% python3 -q
>>> import numpy as np
>>> from numpy import linalg as LA
>>> np.set_printoptions(suppress=True, linewidth=100)
>>> X = np.load("dump.npy")
>>> X
array([[1, 0, 0, 0, 0, 0, 0, 0, 0],
       [1, 1, 0, 0, 0, 0, 0, 0, 0],
       [5, 3, 1, 0, 0, 0, 0, 0, 0],
       [0, 2, 4, 1, 0, 0, 0, 0, 0],
       [4, 5, 0, 2, 1, 0, 0, 0, 0],
       [3, 0, 3, 2, 5, 1, 0, 0, 0],
       [0, 2, 4, 3, 5, 5, 1, 0, 0],
       [3, 4, 5, 3, 1, 4, 2, 1, 0],
       [4, 0, 3, 3, 4, 2, 0, 2, 1]])
>>> x = np.array([2, -1, -2, 2, -2, 2, 2, 1, 1])
>>> np.sign((X @ x).round(6))
array([ 1,  1,  1, -1,  1, -1, -1,  1,  1])
>>> LA.norm(X @ x) <= LA.norm(X, 2) * LA.norm(x) + 1e-9
np.True_
>>> np.einsum("ij,j->i", X, x)
array([ 2,  1,  5, -8,  5, -4, -2,  9,  7])
>>> X * x
array([[  2,   0,   0,   0,   0,   0,   0,   0,   0],
       [  2,  -1,   0,   0,   0,   0,   0,   0,   0],
       [ 10,  -3,  -2,   0,   0,   0,   0,   0,   0],
       [  0,  -2,  -8,   2,   0,   0,   0,   0,   0],
       [  8,  -5,   0,   4,  -2,   0,   0,   0,   0],
       [  6,   0,  -6,   4, -10,   2,   0,   0,   0],
       [  0,  -2,  -8,   6, -10,  10,   2,   0,   0],
       [  6,  -4, -10,   6,  -2,   8,   4,   1,   0],
       [  8,   0,  -6,   6,  -8,   4,   0,   2,   1]])
>>> F = np.array([[1, 0, 0, 0, 0, 0],
...     [-6, 2, 0, 0, 0, 0],
...     [-8, 9, 2, 0, 0, 0],
...     [1, 6, -7, -2, 0, 0],
...     [4, 9, 3, 3, 1, 0],
...     [6, -1, 1, 6, 6, 1]])
>>> [round(float(x), 2) for x in LA.svd(F, compute_uv=False)[:3]]
[15.4, 12.79, 8.91]
>>> np.argsort(-LA.norm(F, axis=0).round(6), kind="stable")[:3]
array([1, 0, 2])
>>> LA.cond(F) > 100
np.True_
>>> LA.matrix_rank(F, rtol=0.1)
np.int64(4)
>>> np.prod(np.diag(F)), np.round(LA.det(F), 2)
(np.int64(-8), np.float64(-8.0))
>>> [int(LA.matrix_rank(LA.matrix_power(F, p))) for p in range(1, 7)]
[6, 6, 6, 6, 6, 6]
>>> J = np.load("out1.npy")
>>> J
array([[ 0,  0,  1,  1,  1],
       [ 0,  0,  0,  2, -1],
       [ 0,  0,  0,  2, -1],
       [ 0,  0,  0,  0, -1],
       [ 0,  0,  0,  0,  0]])
>>> [round(float(x), 2) for x in LA.svd(J, compute_uv=False)[:3]]
[3.23, 1.83, 0.48]
>>> np.argsort(-LA.norm(J, axis=0).round(6), kind="stable")[:3]
array([3, 4, 2])
>>> np.kron(np.eye(2, dtype=int), J)
array([[ 0,  0,  1,  1,  1,  0,  0,  0,  0,  0],
       [ 0,  0,  0,  2, -1,  0,  0,  0,  0,  0],
       [ 0,  0,  0,  2, -1,  0,  0,  0,  0,  0],
       [ 0,  0,  0,  0, -1,  0,  0,  0,  0,  0],
       [ 0,  0,  0,  0,  0,  0,  0,  0,  0,  0],
       [ 0,  0,  0,  0,  0,  0,  0,  1,  1,  1],
       [ 0,  0,  0,  0,  0,  0,  0,  0,  2, -1],
       [ 0,  0,  0,  0,  0,  0,  0,  0,  2, -1],
       [ 0,  0,  0,  0,  0,  0,  0,  0,  0, -1],
       [ 0,  0,  0,  0,  0,  0,  0,  0,  0,  0]])
>>> np.round(LA.det(J.T), 2)
np.float64(0.0)
>>> round(float(LA.det(J[::-1])), 2)
0.0
